>>> import numpy as np
>>> np.set_printoptions(suppress=True, linewidth=160)
>>> F = np.loadtxt("a.csv", delimiter=",")
>>> F
array([[ 5.96, 11.96,  5.  , -0.04, 15.  ,  7.97],
       [ 5.99, 13.9 ,  4.97, -0.01, 18.02,  9.  ],
       [ 3.02,  3.  , -1.04, -0.07,  3.05, -0.95],
       [ 0.  ,  1.96, -1.89, -0.01,  2.97, -1.06],
       [-5.92, -6.01, -4.05,  0.03, -5.97, -3.97]])
>>> vec = np.array([0, 0, 1, 0, 0, 0])
>>> F @ vec
array([ 5.  ,  4.97, -1.04, -1.89, -4.05])
>>> np.einsum("ij,j->i", F, vec)
array([ 5.  ,  4.97, -1.04, -1.89, -4.05])
>>> F * vec
array([[ 0.  ,  0.  ,  5.  , -0.  ,  0.  ,  0.  ],
       [ 0.  ,  0.  ,  4.97, -0.  ,  0.  ,  0.  ],
       [ 0.  ,  0.  , -1.04, -0.  ,  0.  , -0.  ],
       [ 0.  ,  0.  , -1.89, -0.  ,  0.  , -0.  ],
       [-0.  , -0.  , -4.05,  0.  , -0.  , -0.  ]])
>>> np.round(F @ np.ones(6), 2)
array([ 45.85,  51.87,   7.01,   1.97, -25.89])
>>> (F @ vec).argmax()
np.int64(0)
>>> np.round(F[2] @ F[0], 2)
np.float64(86.86)
>>> np.linalg.norm(F, axis=1).argmax()
np.int64(1)
>>> round(np.linalg.norm(F, 2), 2)
np.float64(36.01)
>>> np.round(np.linalg.norm(F, "nuc"), 2)
np.float64(45.18)
>>> round(float(np.linalg.norm(F, 2) / np.linalg.norm(F)), 2)
0.98
>>> np.argsort(-np.linalg.norm(F, axis=0).round(6), kind="stable")[:3]
array([4, 1, 5])
>>> r0 = np.array([-2, -2])
>>> np.round(np.convolve(F[2], r0), 2)
array([ -6.04, -12.04,  -3.92,   2.22,  -5.96,  -4.2 ,   1.9 ])
>>> np.round(np.correlate(F[2], F[0], "full"), 2)
array([24.07, 69.21, 36.59, -1.18, 74.42, 86.86, -9.28,  8.25, 31.31,  6.82, -5.66])
>>> np.round(np.polyval(r0, F[2]), 2)
array([-8.04, -8.  ,  0.08, -1.86, -8.1 , -0.1 ])
>>> feats = np.loadtxt("data.csv", delimiter=",")
>>> feats
array([[ 3.,  3.,  3.,  3.,  3.,  3.,  3.,  3.,  3.],
       [ 3.,  6.,  6.,  6.,  6.,  6.,  6.,  6.,  6.],
       [ 3.,  6.,  9.,  9.,  9.,  9.,  9.,  9.,  9.],
       [ 3.,  6.,  9., 12., 12., 12., 12., 12., 12.],
       [ 3.,  6.,  9., 12., 15., 15., 15., 15., 15.],
       [ 3.,  6.,  9., 12., 15., 18., 18., 18., 18.],
       [ 3.,  6.,  9., 12., 15., 18., 21., 21., 21.],
       [ 3.,  6.,  9., 12., 15., 18., 21., 24., 24.],
       [ 3.,  6.,  9., 12., 15., 18., 21., 24., 27.]])
>>> W1 = np.array([[1, 2], [2, 1], [1, 2], [1, -1], [1, 2], [2, -1]])
>>> coef = np.array([2, 3])
>>> hid = np.maximum(F @ W1 + coef, 0)
>>> (hid > 0).mean(axis=0)
array([0.8, 0.8])
>>> hid.round(2)
array([[67.78, 58.95],
       [76.77, 65.87],
       [11.06, 17.08],
       [ 4.87,  8.19],
       [ 0.  ,  0.  ]])
>>> (hid > 0).astype(int)
array([[1, 1],
       [1, 1],
       [1, 1],
       [1, 1],
       [0, 0]])
>>> W2 = np.array([[6, 8, 2], [7, 0, 7]])
>>> W1 @ W2
array([[20,  8, 16],
       [19, 16, 11],
       [20,  8, 16],
       [-1,  8, -5],
       [20,  8, 16],
       [ 5, 16, -3]])
>>> (hid @ W2).round(6).argmax(axis=1)
array([0, 0, 0, 0, 0])
>>> np.round(hid @ W2, 2)
array([[819.33, 542.24, 548.21],
       [921.71, 614.16, 614.63],
       [185.92,  88.48, 141.68],
       [ 86.55,  38.96,  67.07],
       [  0.  ,   0.  ,   0.  ]])
>>> vals, vecs = np.linalg.eigh(feats)
>>> np.round(vecs.T @ feats @ vecs, 2) + 0
array([[  0.77,   0.  ,   0.  ,   0.  ,   0.  ,   0.  ,   0.  ,   0.  ,   0.  ],
       [  0.  ,   0.84,   0.  ,   0.  ,   0.  ,   0.  ,   0.  ,   0.  ,   0.  ],
       [  0.  ,   0.  ,   0.97,   0.  ,   0.  ,   0.  ,   0.  ,   0.  ,   0.  ],
       [  0.  ,   0.  ,   0.  ,   1.2 ,   0.  ,   0.  ,   0.  ,   0.  ,   0.  ],
       [  0.  ,   0.  ,   0.  ,   0.  ,   1.64,   0.  ,   0.  ,   0.  ,   0.  ],
       [  0.  ,   0.  ,   0.  ,   0.  ,   0.  ,   2.51,   0.  ,   0.  ,   0.  ],
       [  0.  ,   0.  ,   0.  ,   0.  ,   0.  ,   0.  ,   4.65,   0.  ,   0.  ],
       [  0.  ,   0.  ,   0.  ,   0.  ,   0.  ,   0.  ,   0.  ,  12.45,   0.  ],
       [  0.  ,   0.  ,   0.  ,   0.  ,   0.  ,   0.  ,   0.  ,   0.  , 109.98]])
>>> np.round(vecs.T @ vecs, 2) + 0
array([[1., 0., 0., 0., 0., 0., 0., 0., 0.],
       [0., 1., 0., 0., 0., 0., 0., 0., 0.],
       [0., 0., 1., 0., 0., 0., 0., 0., 0.],
       [0., 0., 0., 1., 0., 0., 0., 0., 0.],
       [0., 0., 0., 0., 1., 0., 0., 0., 0.],
       [0., 0., 0., 0., 0., 1., 0., 0., 0.],
       [0., 0., 0., 0., 0., 0., 1., 0., 0.],
       [0., 0., 0., 0., 0., 0., 0., 1., 0.],
       [0., 0., 0., 0., 0., 0., 0., 0., 1.]])
>>> vals.round(2)
array([  0.77,   0.84,   0.97,   1.2 ,   1.64,   2.51,   4.65,  12.45, 109.98])
>>> np.round(np.linalg.svd(feats, compute_uv=False), 2)
array([109.98,  12.45,   4.65,   2.51,   1.64,   1.2 ,   0.97,   0.84,   0.77])
>>> np.unique(vals.round(6) + 0, return_counts=True)[1]
array([1, 1, 1, 1, 1, 1, 1, 1, 1])
